In [1]: import numpy as np

In [2]: np.set_printoptions(precision=2, suppress=True, linewidth=140)

In [3]: data = np.loadtxt("block4.csv", delimiter=",")

In [4]: print(data)
[[2. 3. 1. 3. 3. 0.]
 [3. 6. 3. 9. 9. 1.]
 [3. 6. 3. 6. 6. 1.]
 [0. 0. 0. 0. 0. 0.]
 [0. 0. 0. 3. 3. 0.]
 [3. 3. 3. 6. 8. 2.]
 [5. 0. 4. 0. 2. 2.]
 [2. 0. 1. 0. 2. 1.]
 [3. 3. 3. 3. 5. 2.]
 [0. 0. 0. 0. 0. 0.]
 [1. 6. 5. 5. 4. 1.]
 [0. 0. 0. 0. 0. 0.]
 [0. 0. 0. 0. 0. 0.]
 [3. 3. 6. 5. 4. 1.]
 [5. 3. 4. 3. 3. 1.]
 [4. 6. 8. 5. 4. 2.]
 [0. 0. 0. 0. 0. 0.]]

In [5]: cov = data.T @ data

In [6]: print(np.trace(cov), (data ** 2).sum())
1079.0 1079.0

In [7]: print(np.diag(cov))
[120. 189. 195. 264. 289.  22.]

In [8]: print(cov)
[[120. 114. 135. 133. 151.  47.]
 [114. 189. 165. 210. 207.  48.]
 [135. 165. 195. 182. 185.  58.]
 [133. 210. 182. 264. 267.  56.]
 [151. 207. 185. 267. 289.  66.]
 [ 47.  48.  58.  56.  66.  22.]]

In [9]: print(np.linalg.eigvalsh(cov)[::-1])
[956.54  72.78  35.39   9.33   4.81   0.14]

In [10]: print(np.allclose(cov, cov.T))
True

In [11]: print(np.linalg.svd(data, compute_uv=False) ** 2)
[956.54  72.78  35.39   9.33   4.81   0.14]

In [12]: Ac = data - data.mean(axis=1)
Traceback (most recent call last):
  Cell In[12], line 1
    Ac = data - data.mean(axis=1)
ValueError: operands could not be broadcast together with shapes (17,6) (17,) 


In [13]: Ac = data - data.mean(axis=0)

In [14]: left, sv, vt = np.linalg.svd(Ac, full_matrices=False)

In [15]: print((np.sign(left[:, 0]) == np.sign(left[0, 0])).astype(int))
[1 0 0 1 1 0 1 1 0 1 0 1 1 0 0 0 1]

In [16]: print(round((sv ** 2).sum() ** 2 / (sv ** 4).sum(), 2))
1.63

In [17]: print(np.searchsorted(np.cumsum(sv ** 2) / (sv ** 2).sum(), 0.9) + 1)
2

In [18]: print(np.round(Ac.mean(axis=0), 2) + 0)
[0. 0. 0. 0. 0. 0.]

In [19]: print(np.linalg.matrix_rank(Ac))
6

In [20]: print(sv)
[19.81  8.42  5.72  3.05  2.19  0.36]

In [21]: print(np.round(sv ** 2 / (sv ** 2).sum(), 2) + 0)
[0.77 0.14 0.06 0.02 0.01 0.  ]

In [22]: print(np.abs(left[:, 0]).argmax())
1

In [23]: print(np.abs(vt[-1]))
[0.06 0.03 0.24 0.43 0.44 0.75]
